>>> import numpy as np
>>> np.set_printoptions(precision=3, suppress=True, linewidth=100)
>>> rd = lambda a: np.round(a, 3) + 0
>>> feats = np.load("case12.npy")
>>> feats
array([[-2.092, -3.404,  5.828, -6.75 ,  0.786,  0.416, -4.632, -1.918,  0.289],
       [-1.513, -6.109,  5.244, -8.425,  1.238,  3.109, -3.381, -1.517,  1.514],
       [ 0.681, -2.847,  9.257, -0.997, -6.384, -0.656,  2.158,  3.917, -1.423],
       [ 1.56 ,  0.029,  7.445, -0.613, -7.456, -0.983,  2.545,  3.096, -1.041],
       [ 1.091, -3.595,  5.712, -7.348,  0.271, -1.533, -5.485, -0.243, -0.602],
       [ 2.27 ,  0.347,  9.009, -0.538, -4.553, -0.058,  3.926,  5.155, -0.453],
       [ 0.25 , -6.347,  7.524, -8.004,  1.897,  1.566, -4.291, -0.424,  0.942],
       [-0.203, -1.236, 11.832, -0.538, -5.411, -0.859,  2.103,  4.004, -2.2  ],
       [ 2.147, -0.791,  7.79 , -1.967, -4.818, -1.667,  2.379,  2.282, -1.06 ],
       [ 0.767, -0.195,  7.577, -1.09 , -5.691, -1.404,  3.77 ,  4.675, -1.735],
       [-0.738, -4.009,  5.22 , -8.551,  0.985,  2.429, -4.281, -0.316,  0.677],
       [ 1.72 , -0.643, 10.011, -1.981, -7.38 , -0.083,  2.424,  4.395, -1.07 ],
       [-0.237, -3.519,  6.619, -7.43 , -1.014,  1.132, -3.903, -1.097,  0.588],
       [ 1.53 ,  1.111,  9.021, -0.092, -6.575, -2.513,  2.231,  3.274, -3.986],
       [ 1.385,  0.908,  7.714, -1.588, -6.318,  0.096,  3.689,  1.076, -1.173],
       [ 0.628, -0.367,  8.745, -2.724, -7.48 ,  0.873,  3.235,  4.396, -2.685],
       [-0.32 , -2.171, 10.445,  0.333, -5.694, -0.765,  2.593,  3.113, -1.82 ],
       [ 2.149,  0.26 ,  7.79 , -1.061, -6.67 ,  0.368,  3.467,  4.592, -2.197],
       [ 1.924, -0.065,  9.755, -2.033, -6.693, -0.967,  4.411,  3.185, -2.677],
       [ 0.979, -1.017,  8.031,  0.02 , -6.515,  0.735,  3.553,  3.174, -2.375],
       [-3.397, -4.038,  4.693, -9.264,  2.374,  0.856, -3.508, -0.878,  0.405],
       [ 0.919, -1.026,  9.719, -2.105, -7.579,  0.912,  3.619,  2.921, -1.247],
       [-0.146, -0.954,  8.777, -0.309, -5.229, -1.868,  2.37 ,  5.182, -2.747],
       [ 1.981, -0.551,  9.847,  0.311, -5.293, -0.983,  4.208,  3.861, -2.5  ],
       [-0.696, -4.552,  4.636, -7.746,  0.356,  0.882, -4.832,  0.316,  0.077],
       [ 0.409, -0.353,  8.188,  0.382, -6.981, -0.979,  2.299,  3.954, -2.723],
       [-1.474, -5.412,  4.814, -6.897,  1.672,  1.269, -3.472, -0.851,  2.607],
       [ 1.781, -1.12 ,  8.525, -1.633, -5.829, -0.503,  4.601,  2.349, -0.902],
       [-1.909, -4.35 ,  5.812, -7.843,  1.504,  2.523, -4.45 , -0.906,  0.862],
       [ 2.049, -1.007,  7.668, -0.978, -6.81 , -1.662,  3.56 ,  3.516, -2.549],
       [-0.497, -4.486,  5.42 , -7.411,  0.4  ,  1.738, -1.917, -1.087,  1.062],
       [ 2.025, -1.233,  7.788, -0.856, -5.805, -0.677,  3.223,  2.582, -2.96 ],
       [ 0.554, -5.256,  4.329, -8.806, -0.096,  0.792, -4.342, -2.185,  0.627],
       [ 1.699, -1.248, 10.082, -0.071, -6.688,  0.794,  1.327,  2.565, -1.68 ],
       [-1.046, -5.899,  6.73 , -8.533, -0.421,  0.157, -3.605, -0.125, -0.805],
       [ 1.019,  0.57 ,  9.731, -0.147, -5.677,  0.776,  2.867,  3.118, -2.028],
       [-0.316, -4.271,  4.436, -7.801, -0.468,  0.369, -6.062, -2.233,  0.333],
       [ 0.344, -0.508,  9.467, -0.389, -4.469, -0.49 ,  2.956,  3.088, -2.453],
       [-0.159, -4.659,  4.497, -6.466, -0.384,  1.033, -4.51 , -1.264,  1.96 ],
       [ 1.311, -1.777,  9.298, -0.605, -6.02 , -1.237,  3.225,  4.308, -0.599],
       [ 2.126, -1.08 ,  8.67 , -0.548, -5.939, -0.624,  2.867,  3.247, -2.533],
       [ 0.939, -0.32 ,  9.641, -0.965, -6.546, -0.657,  3.107,  4.115, -2.444],
       [-0.402, -3.403,  6.984, -8.759,  1.547,  0.24 , -5.096, -1.215,  1.189],
       [ 1.737, -0.874, 10.07 ,  0.274, -5.48 , -0.93 ,  1.615,  2.443, -2.401],
       [ 2.835,  0.187,  9.143, -0.617, -5.821, -1.007,  3.591,  3.093, -2.674]])
>>> x = np.array([-3, 1, -1, 3, -2, 3, 1, 1, -3])
>>> feats @ np.eye(9)[8]
array([ 0.289,  1.514, -1.423, -1.041, -0.602, -0.453,  0.942, -2.2  , -1.06 , -1.735,  0.677,
       -1.07 ,  0.588, -3.986, -1.173, -2.685, -1.82 , -2.197, -2.677, -2.375,  0.405, -1.247,
       -2.747, -2.5  ,  0.077, -2.723,  2.607, -0.902,  0.862, -2.549,  1.062, -2.96 ,  0.627,
       -1.68 , -0.805, -2.028,  0.333, -2.453,  1.96 , -0.599, -2.533, -2.444,  1.189, -2.401,
       -2.674])
>>> np.sign((feats @ x).round(6))
array([-1., -1.,  1.,  1., -1.,  1., -1.,  1., -1.,  1., -1.,  1., -1.,  1.,  1.,  1.,  1.,  1.,
        1.,  1., -1.,  1.,  1.,  1., -1.,  1., -1., -1., -1.,  1., -1.,  1., -1.,  1., -1.,  1.,
       -1.,  1., -1.,  1.,  1.,  1., -1.,  1.,  1.])
>>> (feats @ x).argmax()
np.int64(19)
